>>> import numpy as np
>>> from numpy import linalg as LA
>>> np.set_printoptions(suppress=True, linewidth=160)
>>> f = np.array([3, 3, 3, 0, -1, -2, 3])
>>> F = 3 * np.eye(7) + np.outer(f, f)
>>> print(F)
[[12.  9.  9.  0. -3. -6.  9.]
 [ 9. 12.  9.  0. -3. -6.  9.]
 [ 9.  9. 12.  0. -3. -6.  9.]
 [ 0.  0.  0.  3.  0.  0.  0.]
 [-3. -3. -3.  0.  4.  2. -3.]
 [-6. -6. -6.  0.  2.  7. -6.]
 [ 9.  9.  9.  0. -3. -6. 12.]]
>>> print(round(np.log10(LA.cond(F))))
1
>>> print(LA.matrix_rank(F, rtol=0.1))
1
>>> print(LA.cond(F) > 100)
False
>>> B = np.array([[1, 3, 0, 2], [1, 2, 3, 2], [0, 2, 2, 0], [3, 2, 2, 3]])
>>> data = np.tril(B)
>>> print(data)
[[1 0 0 0]
 [1 2 0 0]
 [0 2 2 0]
 [3 2 2 3]]
>>> x0 = np.array([-2, -2, 2, -2])
>>> rhs = data @ x0
>>> print(rhs)
[ -2  -6   0 -12]
>>> print(np.round(LA.solve(data.T, data[3]), 1))
[0. 0. 0. 1.]
>>> mat = np.load("data.npy")
>>> print(mat)
[[ 0.3 -3.8 -1.2  3.4  2.6 -3.1]
 [ 1.   4.5 -2.6  2.   2.8 -0.1]
 [-2.7  0.6 -3.6 -4.4  4.4 -1.7]
 [ 4.4 -5.3  2.4  0.1  2.9 -1.5]
 [-0.2  1.8 -0.3  0.8 -2.5 -1.1]
 [-0.7  0.7  0.6 -3.1 -0.5  3.9]
 [-2.4 -0.1 -2.2 -1.7  5.1 -1.2]
 [ 1.3  2.6  1.5 -1.8  0.6 -3.2]
 [ 0.5  4.2  3.2 -2.5 -1.2  1. ]
 [-2.6  0.4  2.3  1.6  2.2 -2.3]
 [ 1.  -0.4 -1.4  4.5 -1.1 -0.4]
 [-2.3 -0.5 -0.7  1.3  0.3  0.6]]
>>> print(round(float(LA.norm(mat)), 1))
20.2
>>> print(np.unravel_index(np.abs(mat).argmax(), mat.shape))
(np.int64(3), np.int64(1))
>>> mat[:, 6]
Traceback (most recent call last):
  File "<python-input-20>", line 1, in <module>
    mat[:, 6]
    ~~~^^^^^^
IndexError: index 6 is out of bounds for axis 1 with size 6
>>> print(np.round(mat.mean(axis=0), 1) + 0)
[-0.2  0.4 -0.2  0.   1.3 -0.8]
>>> print(np.count_nonzero(mat))
72
>>> X = np.array([[0, 1, 0, 1, 1, 1],
...     [1, 0, 1, 0, 0, 0],
...     [0, 1, 0, 1, 0, 0],
...     [1, 0, 1, 0, 1, 0],
...     [1, 0, 0, 1, 0, 0],
...     [1, 0, 0, 0, 0, 0]])
>>> print(X)
[[0 1 0 1 1 1]
 [1 0 1 0 0 0]
 [0 1 0 1 0 0]
 [1 0 1 0 1 0]
 [1 0 0 1 0 0]
 [1 0 0 0 0 0]]
>>> print(X.sum(axis=0))
[4 2 2 3 2 1]
>>> print(X @ X)
[[4 0 2 1 1 0]
 [0 2 0 2 1 1]
 [2 0 2 0 1 0]
 [1 2 0 3 1 1]
 [1 1 1 1 2 1]
 [0 1 0 1 1 1]]
>>> low = np.diag(X.sum(axis=1)) - X
>>> print(LA.matrix_rank(low))
5
>>> vals, vecs = LA.eigh(X)
>>> print(np.round(LA.eigvalsh(X @ X), 1))
[0.1 0.2 0.6 1.7 4.6 6.8]
>>> print(vals.round(1))
[-2.1 -1.3 -0.4  0.5  0.8  2.6]
>>> print(np.round(LA.svd(X, compute_uv=False), 1))
[2.6 2.1 1.3 0.8 0.5 0.4]
>>> B = LA.inv(X)
>>> print(np.round(LA.cond(X), 1))
6.8
>>> print(np.allclose(B, X.T))
False
>>> print([round(float(LA.det(X[:i, :i])), 2) + 0 for i in range(1, 7)])
[0.0, -1.0, 0.0, 0.0, 0.0, -1.0]
>>> print(round(LA.eigvalsh(X).min(), 1))
-2.1
>>> try:
...     LA.cholesky(X)
... except LA.LinAlgError as e:
...     print(repr(e))
... 
LinAlgError('Matrix is not positive definite')
>>> J = np.array([[-3, 9, -6, 2, 5],
...     [-1, 11, -4, 4, 7],
...     [-1, 11, -4, 4, 7],
...     [-2, 10, -5, 3, 6],
...     [-4, 8, -7, 1, 4],
...     [-2, 10, -5, 3, 6]])
>>> print(J)
[[-3  9 -6  2  5]
 [-1 11 -4  4  7]
 [-1 11 -4  4  7]
 [-2 10 -5  3  6]
 [-4  8 -7  1  4]
 [-2 10 -5  3  6]]
>>> # looks like rank 2
>>> f = np.array([1, 2])
>>> print(np.polyval(f, X[3]))
[3 2 3 2 3 2]
>>> print(np.cross(X[3, :3], X[2, :3]))
[-1  0  1]
>>> print(np.convolve(X[3], f))
[1 2 1 2 1 2 0]
>>> print(np.correlate(X[3], X[2], "full"))
[0 0 1 0 2 0 2 0 1 0 0]
>>> print(np.array([np.convolve(row, f, "same") for row in X]))
[[0 1 2 1 3 3]
 [1 2 1 2 0 0]
 [0 1 2 1 2 0]
 [1 2 1 2 1 2]
 [1 2 0 1 2 0]
 [1 2 0 0 0 0]]
>>> U, sigma, VT = LA.svd(J)
>>> vecs = VT[:(sigma > 1e-8).sum()]
>>> rng = np.random.default_rng(79)
>>> x0 = J[2] + -3 * J[5] + rng.integers(2) * np.eye(5)[1]
>>> print(x0)
[  5. -19.  11.  -5. -11.]
>>> print(LA.matrix_rank(np.vstack([J, x0])))
2
>>> print(np.allclose(vecs.T @ vecs @ x0, x0))
True
>>> print(np.round(np.diag(vecs.T @ vecs), 1))
[0.3 0.6 0.6 0.2 0.3]
>>> hat = np.triu(np.array([[2, 1, 1, -1], [-2, 2, -1, -1], [1, -1, 0, -1], [0, -2, 2, -1]]), 1) + np.eye(4)
>>> B = hat @ data @ LA.inv(hat)
>>> print(hat @ data - data @ hat)
[[-2.  1. -1. -2.]
 [-3. -5. -3.  0.]
 [-3. -2.  0.  1.]
 [ 0. -3. -1.  7.]]
>>> print(np.trace(B), np.trace(data))
8.0 8
>>> print(LA.matrix_rank(B))
4
>>> print(np.round(LA.norm(J, 1), 1), round(LA.norm(J, np.inf), 1))
59.0 27.0
>>> print(np.round(LA.norm(J, axis=0), 1))
[ 5.9 24.2 12.9  7.4 14.5]
>>> print(round(LA.norm(J) ** 2 / LA.norm(J, 2) ** 2, 1))
1.0
>>> f = np.array([1, -2, 3, -1, 0, 0])
>>> v = np.array([1, 0, 0])
>>> m1 = np.outer(f, v)
>>> print(m1)
[[ 1  0  0]
 [-2  0  0]
 [ 3  0  0]
 [-1  0  0]
 [ 0  0  0]
 [ 0  0  0]]
>>> # rows 4 and 5 are equal
>>> rk = LA.matrix_rank(m1)
>>> print(rk)
1
>>> null = LA.svd(m1)[2][rk:].T
>>> print(null @ null.T)
[[0. 0. 0.]
 [0. 1. 0.]
 [0. 0. 1.]]
>>> print([int(LA.matrix_rank(np.delete(m1, i, axis=0))) for i in range(6)])
[1, 1, 1, 1, 1, 1]
>>> print(null.shape)
(3, 2)
>>> U, sigma, VT = LA.svd(m1)
>>> vecs = VT[:(sigma > 1e-8).sum()]
>>> x0 = m1[5] + 4 * m1[1] + rng.integers(2) * np.eye(3)[2]
>>> print(x0)
[-8.  0.  1.]
>>> print(np.diag(vecs.T @ vecs))
[1. 0. 0.]
>>> print(LA.matrix_rank(np.vstack([m1, x0])))
2
>>> print(np.round(LA.norm(x0 - vecs.T @ vecs @ x0), 1))
1.0
>>> print(round(float(LA.norm(m1, 2) / LA.norm(m1)), 1))
1.0
>>> print(np.argsort(-LA.norm(m1, axis=0).round(6), kind="stable")[:3])
[0 1 2]
>>> print(LA.matrix_rank(m1, rtol=0.1))
1
>>> print(LA.cond(m1) > 100)
True
>>> U, sigma, VT = LA.svd(m1)
>>> print(sigma.round(1))
[3.9 0.  0. ]
>>> B = U[:, :1] @ np.diag(sigma[:1]) @ VT[:1]
>>> print(LA.matrix_rank(m1, rtol=0.05))
1
>>> print(round(LA.norm(m1 - B, 2), 1), sigma[1])
0.0 0.0
>>> print(LA.matrix_rank(B))
1
>>> print(round(np.abs(m1 - B).max(), 1))
0.0
>>> print(round(float(LA.norm(m1 - B) / LA.norm(m1)), 1))
0.0
>>> K = np.load("sample6.npy")
>>> print(K)
[[  1  15   3   1   9  -7]
 [-10  -4   8   1   3   9]
 [  0   0   0   0   0   0]
 [-12 -10  12   0  -5  12]
 [ -3  14  10  -6  11   0]
 [  4   3   5  10  13  -3]
 [  0   0   0   0   0   0]
 [  2   6  -4   1   8  -3]
 [  2   1   5  10   9   1]
 [  2   1   5  10   9   1]
 [  0   0   0   0   0   0]]
>>> f = np.array([4, 2])
>>> print(np.correlate(K[2], K[3], "full"))
[0 0 0 0 0 0 0 0 0 0 0]
>>> print(np.array([np.convolve(row, f, "same") for row in K]))
[[  4  62  42  10  38 -10]
 [-40 -36  24  20  14  42]
 [  0   0   0   0   0   0]
 [-48 -64  28  24 -20  38]
 [-12  50  68  -4  32  22]
 [ 16  20  26  50  72  14]
 [  0   0   0   0   0   0]
 [  8  28  -4  -4  34   4]
 [  8   8  22  50  56  22]
 [  8   8  22  50  56  22]
 [  0   0   0   0   0   0]]
>>> print(np.cross(K[2, :3], K[3, :3]))
[0 0 0]
>>> x0 = np.array([4, 1, 1, 0, 0, 0])
>>> h1 = np.maximum(K @ x0, 0)
>>> print(np.round(np.tanh(K @ x0), 1))
[ 1. -1.  0. -1.  1.  1.  0.  1.  1.  1.  0.]
>>> print(h1)
[22  0  0  0 12 24  0 10 14 14  0]
>>> print(np.maximum(K @ x0, 0) - np.maximum(-K @ x0, 0))
[ 22 -36   0 -46  12  24   0  10  14  14   0]
>>> hat = K @ LA.solve(K.T @ K, K.T)
>>> print(hat.round(1) + 0)
[[ 1.   0.   0.   0.   0.   0.   0.   0.   0.   0.   0. ]
 [ 0.   0.7  0.   0.3  0.   0.   0.   0.3  0.   0.   0. ]
 [ 0.   0.   0.   0.   0.   0.   0.   0.   0.   0.   0. ]
 [ 0.   0.3  0.   0.7  0.   0.   0.  -0.3  0.   0.   0. ]
 [ 0.   0.   0.   0.   1.   0.   0.   0.   0.   0.   0. ]
 [ 0.   0.   0.   0.   0.   1.   0.   0.   0.   0.   0. ]
 [ 0.   0.   0.   0.   0.   0.   0.   0.   0.   0.   0. ]
 [ 0.   0.3  0.  -0.3  0.   0.   0.   0.7  0.   0.   0. ]
 [ 0.   0.   0.   0.   0.   0.   0.   0.   0.5  0.5  0. ]
 [ 0.   0.   0.   0.   0.   0.   0.   0.   0.5  0.5  0. ]
 [ 0.   0.   0.   0.   0.   0.   0.   0.   0.   0.   0. ]]
>>> print(np.round(np.trace(hat), 1))
6.0
>>> print(np.allclose(hat @ hat, hat))
True
>>> print(np.round(np.diag(hat), 1))
[1.  0.7 0.  0.7 1.  1.  0.  0.7 0.5 0.5 0. ]
>>> q, R = LA.qr(K)
>>> print(np.round(q.T @ q, 1) + 0)
[[1. 0. 0. 0. 0. 0.]
 [0. 1. 0. 0. 0. 0.]
 [0. 0. 1. 0. 0. 0.]
 [0. 0. 0. 1. 0. 0.]
 [0. 0. 0. 0. 1. 0.]
 [0. 0. 0. 0. 0. 1.]]
>>> print(round(np.trace(q @ q.T), 1))
6.0
>>> print(q.shape, R.shape)
(11, 6) (6, 6)
>>> arr = np.loadtxt("run12.csv", delimiter=",")
>>> print(arr.round(1) + 0)
[[ 1.4  2.   1.3  1.2]
 [ 0.   1.3  0.4 -2.7]
 [-1.4 -0.7  2.6  0. ]
 [ 2.3 -1.6  0.8 -0.7]]
>>> z = rng.permutation(4)
>>> print(z)
[3 0 1 2]
>>> B = arr[z][:, z]
>>> print(np.allclose(B, arr))
False
>>> print(B.round(1) + 0)
[[-0.7  2.3 -1.6  0.8]
 [ 1.2  1.4  2.   1.3]
 [-2.7  0.   1.3  0.4]
 [ 0.  -1.4 -0.7  2.6]]
>>> print(np.round(np.trace(B), 1))
4.6
>>> f, v = B[0], B[3]
>>> print(round(f @ f, 1))
9.0
>>> p = (f @ v) / (f @ f) * f
>>> print(LA.matrix_rank(np.outer(f, v)))
1
>>> print(round((v - p) @ f, 1))
0.0
>>> print(p.round(1) + 0)
[0. 0. 0. 0.]
>>> B = arr / np.sqrt((arr ** 2).mean(axis=1, keepdims=True))
>>> print(B[1].round(1))
[ 0.   0.9  0.2 -1.8]
>>> print(np.round(LA.norm(B, axis=1), 1))
[2. 2. 2. 2.]
>>> print(LA.matrix_rank(B) == LA.matrix_rank(arr))
True
>>> print(LA.matrix_rank(arr - arr.mean(axis=1, keepdims=True)))
3
>>> print(np.round(arr - arr.mean(axis=1, keepdims=True), 1))
[[-0.1  0.6 -0.2 -0.3]
 [ 0.2  1.6  0.6 -2.4]
 [-1.5 -0.8  2.4 -0.1]
 [ 2.1 -1.8  0.6 -0.9]]
>>> B = LA.inv(arr)
>>> print(B.round(1) + 0)
[[ 0.2  0.  -0.2  0.3]
 [ 0.2  0.1 -0.1 -0.2]
 [ 0.1  0.   0.3  0.1]
 [ 0.1 -0.3  0.  -0.1]]
>>> print(np.round(LA.inv(B), 1) + 0)
[[ 1.4  2.   1.3  1.2]
 [ 0.   1.3  0.4 -2.7]
 [-1.4 -0.7  2.6  0. ]
 [ 2.3 -1.6  0.8 -0.7]]
>>> print(np.round(LA.cond(arr), 1))
1.0
